% ipython --no-banner

In [1]: import numpy as np

In [2]: import numpy.linalg as la

In [3]: np.set_printoptions(suppress=True, linewidth=120)

In [4]: rng = np.random.default_rng(98874)

In [5]: z = rng.integers(0, 3, 8)

In [6]: M = (z[:, None] == z) * -2 + np.eye(8)

In [7]: M
Out[7]: 
array([[-1.,  0., -2.,  0.,  0.,  0., -2.,  0.],
       [ 0., -1.,  0.,  0., -2.,  0.,  0., -2.],
       [-2.,  0., -1.,  0.,  0.,  0., -2.,  0.],
       [ 0.,  0.,  0., -1.,  0., -2.,  0.,  0.],
       [ 0., -2.,  0.,  0., -1.,  0.,  0., -2.],
       [ 0.,  0.,  0., -2.,  0., -1.,  0.,  0.],
       [-2.,  0., -2.,  0.,  0.,  0., -1.,  0.],
       [ 0., -2.,  0.,  0., -2.,  0.,  0., -1.]])

In [8]: (M != 0).astype(int)
Out[8]: 
array([[1, 0, 1, 0, 0, 0, 1, 0],
       [0, 1, 0, 0, 1, 0, 0, 1],
       [1, 0, 1, 0, 0, 0, 1, 0],
       [0, 0, 0, 1, 0, 1, 0, 0],
       [0, 1, 0, 0, 1, 0, 0, 1],
       [0, 0, 0, 1, 0, 1, 0, 0],
       [1, 0, 1, 0, 0, 0, 1, 0],
       [0, 1, 0, 0, 1, 0, 0, 1]])

In [9]: np.flatnonzero(la.matrix_power((M != 0) + (M.T != 0) + np.eye(8), 8)[4])
Out[9]: array([1, 4, 7])

In [10]: def softmax(z):
    ...:     e = np.exp(z - z.max(axis=-1, keepdims=True))
    ...:     return e / e.sum(axis=-1, keepdims=True)
    ...: 

In [11]: np.round(softmax(M[0]), 1) + 0
Out[11]: array([0.1, 0.2, 0. , 0.2, 0.2, 0.2, 0. , 0.2])

In [12]: np.round(softmax(10 * M[0]), 1) + 0
Out[12]: array([0. , 0.2, 0. , 0.2, 0.2, 0.2, 0. , 0.2])

In [13]: att = M @ M.T / np.sqrt(8)

In [14]: np.round(softmax(att + np.triu(np.full(att.shape, -np.inf), 1)), 1) + 0
Out[14]: 
array([[1. , 0. , 0. , 0. , 0. , 0. , 0. , 0. ],
       [0. , 1. , 0. , 0. , 0. , 0. , 0. , 0. ],
       [0.4, 0. , 0.6, 0. , 0. , 0. , 0. , 0. ],
       [0.1, 0.1, 0.1, 0.7, 0. , 0. , 0. , 0. ],
       [0. , 0.4, 0. , 0. , 0.5, 0. , 0. , 0. ],
       [0.1, 0.1, 0.1, 0.3, 0.1, 0.4, 0. , 0. ],
       [0.3, 0. , 0.3, 0. , 0. , 0. , 0.4, 0. ],
       [0. , 0.3, 0. , 0. , 0.3, 0. , 0. , 0.4]])

In [15]: np.round(softmax(att)[0] @ M, 1) + 0
Out[15]: array([-1.5, -0.1, -1.6,  0. , -0.1,  0. , -1.6, -0.1])

In [16]: softmax(att).round(6).argmax(axis=1)
Out[16]: array([0, 1, 2, 3, 4, 5, 6, 7])
